% python3 -q
>>> import numpy as np
>>> from numpy import linalg as LA
>>> np.set_printoptions(precision=3, suppress=True, linewidth=120)
>>> def rd(a):
...     return np.round(a, 3) + 0
... 
>>> K = np.loadtxt("m.csv", delimiter=",")
>>> K
array([[0., 0., 3., 2., 3., 2.],
       [0., 0., 0., 0., 0., 0.],
       [3., 0., 0., 0., 0., 0.],
       [2., 0., 0., 0., 0., 0.],
       [3., 0., 0., 0., 0., 0.],
       [2., 0., 0., 0., 0., 0.]])
>>> # symmetric, so the eigenvalues are real
>>> K.sum(axis=0)
array([10.,  0.,  3.,  2.,  3.,  2.])
>>> rd(K.mean(axis=0))
array([1.667, 0.   , 0.5  , 0.333, 0.5  , 0.333])
>>> np.abs(K).max()
np.float64(3.0)
>>> LA.matrix_rank(K)
np.int64(2)
>>> K - K[0]
array([[ 0.,  0.,  0.,  0.,  0.,  0.],
       [ 0.,  0., -3., -2., -3., -2.],
       [ 3.,  0., -3., -2., -3., -2.],
       [ 2.,  0., -3., -2., -3., -2.],
       [ 3.,  0., -3., -2., -3., -2.],
       [ 2.,  0., -3., -2., -3., -2.]])
>>> print(np.diff(K, axis=0))
[[ 0.  0. -3. -2. -3. -2.]
 [ 3.  0.  0.  0.  0.  0.]
 [-1.  0.  0.  0.  0.  0.]
 [ 1.  0.  0.  0.  0.  0.]
 [-1.  0.  0.  0.  0.  0.]]
>>> vals, V = LA.eigh(K)
>>> vec = np.array([-6, 9, 4, 6, 3, 5])
>>> rd(vec @ K @ vec / (vec @ vec)), rd(vals[0]), rd(vals[-1])
(np.float64(-2.542), np.float64(-5.099), np.float64(5.099))
>>> (np.sign(V[:, -1].round(6)) == np.sign(V[0, -1].round(6))).astype(int)
array([1, 0, 1, 1, 1, 1])
>>> rd(V * np.maximum(vals, 0) @ V.T)
array([[2.55 , 0.   , 1.5  , 1.   , 1.5  , 1.   ],
       [0.   , 0.   , 0.   , 0.   , 0.   , 0.   ],
       [1.5  , 0.   , 0.883, 0.588, 0.883, 0.588],
       [1.   , 0.   , 0.588, 0.392, 0.588, 0.392],
       [1.5  , 0.   , 0.883, 0.588, 0.883, 0.588],
       [1.   , 0.   , 0.588, 0.392, 0.588, 0.392]])
>>> rd(LA.eigvalsh(K[1:, 1:]))
array([0., 0., 0., 0., 0.])
>>> np.abs(K).sum(axis=1).max(), rd(np.abs(vals).max())
(np.float64(10.0), np.float64(5.099))
>>> rd(LA.norm(K[3] - K[1]))
np.float64(2.0)
>>> rd(LA.norm(K, axis=0))
array([5.099, 0.   , 3.   , 2.   , 3.   , 2.   ])
>>> rd(LA.norm(K, 1)), rd(LA.norm(K, np.inf))
(np.float64(10.0), np.float64(10.0))
>>> rd(LA.norm(K, "nuc"))
np.float64(10.198)
>>> [round(float(LA.det(K[:i, :i])), 2) + 0 for i in range(1, 7)]
[0.0, 0.0, 0.0, 0.0, 0.0, 0.0]
>>> m1 = np.load("mat.npy")
>>> m1
array([[7, 3],
       [3, 7]])
>>> vals, V = LA.eigh(m1)
>>> rd(LA.svd(m1, compute_uv=False))
array([10.,  4.])
>>> vals.sum(), np.trace(m1)
(np.float64(14.0), np.int64(14))
>>> (vals > 1e-8).sum(), (vals < -1e-8).sum()
(np.int64(2), np.int64(0))
>>> rd(V.T @ m1 @ V)
array([[ 4.,  0.],
       [ 0., 10.]])
>>> rd(V @ np.diag(vals) @ V.T)
array([[7., 3.],
       [3., 7.]])
>>> np.unique(vals.round(6) + 0, return_counts=True)[1]
array([1, 1])
>>> W0 = np.load("x.npy")
>>> print(W0)
[[1 3 0 0]
 [0 4 0 0]
 [0 0 1 3]
 [0 0 0 4]]
>>> # triangular
>>> np.trace(W0)
np.int64(10)
>>> LA.matrix_power(W0, 4)
array([[  1, 255,   0,   0],
       [  0, 256,   0,   0],
       [  0,   0,   1, 255],
       [  0,   0,   0, 256]])
>>> print((W0 + W0.T) / 2)
[[1.  1.5 0.  0. ]
 [1.5 4.  0.  0. ]
 [0.  0.  1.  1.5]
 [0.  0.  1.5 4. ]]
>>> rd(np.sort(np.abs(LA.eigvals(W0))))
array([1., 1., 4., 4.])
>>> vals, V = LA.eig(W0)
>>> np.prod(vals)
np.float64(16.0)
>>> rd(np.sort(LA.eigvals(W0.T)))
array([1., 1., 4., 4.])
>>> vals
array([1., 4., 1., 4.])
>>> print(rd(np.sort(LA.eigvals(W0 @ W0))))
[ 1.  1. 16. 16.]
>>> E = np.load("w.npy")
>>> E
array([[  2.,   0.,   2.,  -2.],
       [  0.,   0.,   8.,  -6.],
       [  0.,  -4.,  16., -10.],
       [  0.,  -4.,  16., -10.]])
>>> rk = LA.matrix_rank(E)
>>> rk
np.int64(3)
>>> N = LA.svd(E)[2][rk:].T
>>> print(rd(N[:, 0] / N[np.abs(N[:, 0]).round(6).argmax(), 0]))
[0.25 0.5  0.75 1.  ]
>>> print([int(LA.matrix_rank(np.delete(E, i, axis=0))) for i in range(4)])
[2, 2, 3, 3]
>>> rd(E @ N)
array([[0.],
       [0.],
       [0.],
       [0.]])
>>> np.allclose(E @ N, 0)
True
>>> print(N.shape)
(4, 1)
>>> vec = np.array([0, 1, 2, 0])
>>> E @ vec
array([ 4., 16., 28., 28.])
>>> E @ np.eye(4)[1]
array([ 0.,  0., -4., -4.])
>>> print(E @ np.ones(4))
[2. 2. 2. 2.]
>>> E * vec
array([[ 0.,  0.,  4., -0.],
       [ 0.,  0., 16., -0.],
       [ 0., -4., 32., -0.],
       [ 0., -4., 32., -0.]])
>>> E @ (2 * vec)
array([ 8., 32., 56., 56.])
>>> (E * vec).sum(axis=1)
array([ 4., 16., 28., 28.])
>>> print((E @ vec).argmax())
2
>>> left, sigma, Vh = LA.svd(E)
>>> V = Vh[:(sigma > 1e-8).sum()]
>>> rng = np.random.default_rng(48)
>>> vec = E[0] + 5 * E[1] + rng.integers(2) * np.eye(4)[0]
>>> print(vec)
[  2.   0.  42. -32.]
>>> LA.matrix_rank(np.vstack([E, vec]))
np.int64(3)
>>> print(rd(LA.norm(vec - V.T @ V @ vec)))
0.0
>>> rd(np.diag(V.T @ V))
array([0.967, 0.867, 0.7  , 0.467])
>>> np.unique(E.round(6), axis=0).shape
(3, 4)
>>> print(np.allclose(E[:-1].T @ LA.lstsq(E[:-1].T, E[-1])[0], E[-1]))
True
>>> left, sigma, Vh = LA.svd(E)
>>> print(np.argmax(sigma[:-1] / (sigma[1:] + 1e-6)) + 1)
3
>>> rd(sigma)
array([29.103,  2.444,  1.743,  0.   ])
>>> other = left[:, :3] @ np.diag(sigma[:3]) @ Vh[:3]
>>> rd(other)
array([[  2.,   0.,   2.,  -2.],
       [  0.,   0.,   8.,  -6.],
       [  0.,  -4.,  16., -10.],
       [  0.,  -4.,  16., -10.]])
>>> u = np.array([1, -1, -3])
>>> X = np.outer(rng.normal(size=31), u) + 0.3 * rng.normal(size=(31, 3))
>>> rd(X)
array([[ 0.999, -1.205, -3.792],
       [ 0.273, -0.212, -0.422],
       [ 1.733, -0.666, -4.572],
       [ 0.277,  0.23 , -0.252],
       [-0.559,  1.401,  3.091],
       [ 0.888, -1.21 , -2.777],
       [-0.831,  1.13 ,  2.193],
       [ 0.165, -0.361, -1.232],
       [ 1.071, -1.386, -3.727],
       [ 1.302, -1.267, -2.732],
       [ 0.853, -0.287, -1.125],
       [-0.853,  0.859,  3.1  ],
       [-0.558, -0.45 ,  0.523],
       [-0.409,  0.701,  2.083],
       [ 1.602, -1.157, -4.001],
       [ 0.567, -0.833, -1.725],
       [ 0.801, -0.965, -2.876],
       [ 1.353, -1.386, -3.403],
       [ 0.631, -0.372, -0.954],
       [-0.03 ,  0.945,  1.379],
       [-0.161,  0.035,  0.133],
       [-0.336,  0.587,  0.419],
       [-0.264,  1.137,  1.909],
       [ 0.096, -0.43 , -0.405],
       [-1.045,  1.612,  2.508],
       [-0.178, -0.109, -0.034],
       [-0.134, -0.359,  1.596],
       [ 0.162, -0.125, -0.175],
       [ 2.225, -2.438, -6.956],
       [-0.179,  0.535,  1.119],
       [ 1.244, -0.775, -2.64 ]])
>>> D = LA.norm(X[:, None] - X[None], axis=-1)
>>> np.unravel_index(D.round(6).argmax(), D.shape)
(np.int64(4), np.int64(28))
>>> rd(D[:5, :5])
array([[0.   , 3.588, 1.199, 3.888, 7.523],
       [3.588, 0.   , 4.423, 0.474, 3.954],
       [1.199, 4.423, 0.   , 4.646, 8.261],
       [3.888, 0.474, 4.646, 0.   , 3.639],
       [7.523, 3.954, 8.261, 3.639, 0.   ]])
>>> vec = np.array([0, 1, 3])
>>> y = X @ vec
>>> c, lr = np.zeros(3), 1 / LA.norm(X, 2) ** 2
>>> for i in range(5):
...     c -= lr * X.T @ (X @ c - y)
...     if i % 1 == 0: print(i, round(LA.norm(X @ c - y), 3))
... 
0 1.324
1 1.313
2 1.302
3 1.291
4 1.28
>>> print(rd(LA.cond(X)))
11.8
>>> other = np.c_[X[:, :1] @ np.array([[8]]), np.array([0, 1, 1, -2, 1, 1, 1, 3, 2, 1, -2, 3, -3, 2, 3, 1, 0, -2, -3, -3, -3, 3, 0, 0, -1, 0, 0, 3, 0, 3, 2])]
>>> rd(other)
array([[ 7.99 ,  0.   ],
       [ 2.181,  1.   ],
       [13.863,  1.   ],
       [ 2.219, -2.   ],
       [-4.47 ,  1.   ],
       [ 7.103,  1.   ],
       [-6.644,  1.   ],
       [ 1.322,  3.   ],
       [ 8.571,  2.   ],
       [10.419,  1.   ],
       [ 6.825, -2.   ],
       [-6.826,  3.   ],
       [-4.464, -3.   ],
       [-3.268,  2.   ],
       [12.815,  3.   ],
       [ 4.537,  1.   ],
       [ 6.405,  0.   ],
       [10.824, -2.   ],
       [ 5.045, -3.   ],
       [-0.236, -3.   ],
       [-1.289, -3.   ],
       [-2.687,  3.   ],
       [-2.112,  0.   ],
       [ 0.767,  0.   ],
       [-8.356, -1.   ],
       [-1.427,  0.   ],
       [-1.074,  0.   ],
       [ 1.296,  3.   ],
       [17.803,  0.   ],
       [-1.436,  3.   ],
       [ 9.95 ,  2.   ]])
>>> LA.matrix_rank(other)
np.int64(2)
>>> print(LA.matrix_rank(np.c_[X, other]))
4
>>> vec = np.array([3, 1, 1])
>>> y = X @ vec
>>> print(rd(LA.solve(X.T @ X, X.T @ y)))
[3. 1. 1.]
>>> y = y + 0.1 * rng.normal(size=31)
>>> rd(y)
array([-2.249,  0.219,  0.039,  0.91 ,  2.684, -1.293,  0.822, -1.095, -1.905, -0.091,  1.097,  1.352, -1.74 ,  1.555,
       -0.345, -0.961, -1.438, -0.615,  0.475,  2.09 , -0.118, -0.072,  2.066, -0.632,  1.064, -0.778,  0.761,  0.014,
       -2.645,  1.01 ,  0.198])
>>> c, *_ = LA.lstsq(X, y)
>>> rd(c)
array([2.912, 1.023, 0.958])
>>> rd(LA.norm(y - X @ c))
np.float64(0.566)
>>> [round(float(LA.norm(LA.solve(X.T @ X + lam * np.eye(3), X.T @ y))), 2) for lam in (0, 1, 10, 100)]
[3.23, 2.25, 0.71, 0.25]
>>> rd(X.T @ (y - X @ c))
array([0., 0., 0.])
>>> J = np.loadtxt("block19.csv", delimiter=",")
>>> rd(J)
array([[ 0.822, -0.382, -0.076, -0.127, -0.28 , -0.28 ],
       [-0.382,  0.182, -0.164, -0.273, -0.6  , -0.6  ],
       [-0.076, -0.164,  0.967, -0.055, -0.12 , -0.12 ],
       [-0.127, -0.273, -0.055,  0.909, -0.2  , -0.2  ],
       [-0.28 , -0.6  , -0.12 , -0.2  ,  0.56 , -0.44 ],
       [-0.28 , -0.6  , -0.12 , -0.2  , -0.44 ,  0.56 ]])
>>> rd(J.T @ J)
array([[1., 0., 0., 0., 0., 0.],
       [0., 1., 0., 0., 0., 0.],
       [0., 0., 1., 0., 0., 0.],
       [0., 0., 0., 1., 0., 0.],
       [0., 0., 0., 0., 1., 0.],
       [0., 0., 0., 0., 0., 1.]])
>>> rd(LA.pinv(J))
array([[ 0.822, -0.382, -0.076, -0.127, -0.28 , -0.28 ],
       [-0.382,  0.182, -0.164, -0.273, -0.6  , -0.6  ],
       [-0.076, -0.164,  0.967, -0.055, -0.12 , -0.12 ],
       [-0.127, -0.273, -0.055,  0.909, -0.2  , -0.2  ],
       [-0.28 , -0.6  , -0.12 , -0.2  ,  0.56 , -0.44 ],
       [-0.28 , -0.6  , -0.12 , -0.2  , -0.44 ,  0.56 ]])
>>> rd(J @ J.T)
array([[1., 0., 0., 0., 0., 0.],
       [0., 1., 0., 0., 0., 0.],
       [0., 0., 1., 0., 0., 0.],
       [0., 0., 0., 1., 0., 0.],
       [0., 0., 0., 0., 1., 0.],
       [0., 0., 0., 0., 0., 1.]])
>>> np.trace(J)
np.float64(4.0)
>>> rd(LA.matrix_power(J, 2))
array([[1., 0., 0., 0., 0., 0.],
       [0., 1., 0., 0., 0., 0.],
       [0., 0., 1., 0., 0., 0.],
       [0., 0., 0., 1., 0., 0.],
       [0., 0., 0., 0., 1., 0.],
       [0., 0., 0., 0., 0., 1.]])
>>> rd(LA.det(J))
np.float64(-1.0)
>>> np.allclose(J, J.T)
True
>>> arr = np.load("dump.npy")
>>> arr
array([[4., 1., 1., 1.],
       [1., 4., 1., 1.],
       [1., 1., 4., 1.],
       [1., 1., 1., 4.]])
>>> proj = np.triu(np.array([[-1, 1, 2, 0], [1, 0, 2, -1], [2, -1, -2, -1], [0, 2, 1, -1]]), 1) + np.eye(4)
>>> other = proj @ arr @ LA.inv(proj)
>>> print(np.trace(other), np.trace(arr))
16.0 16.0
>>> print(rd(LA.det(other)))
189.0
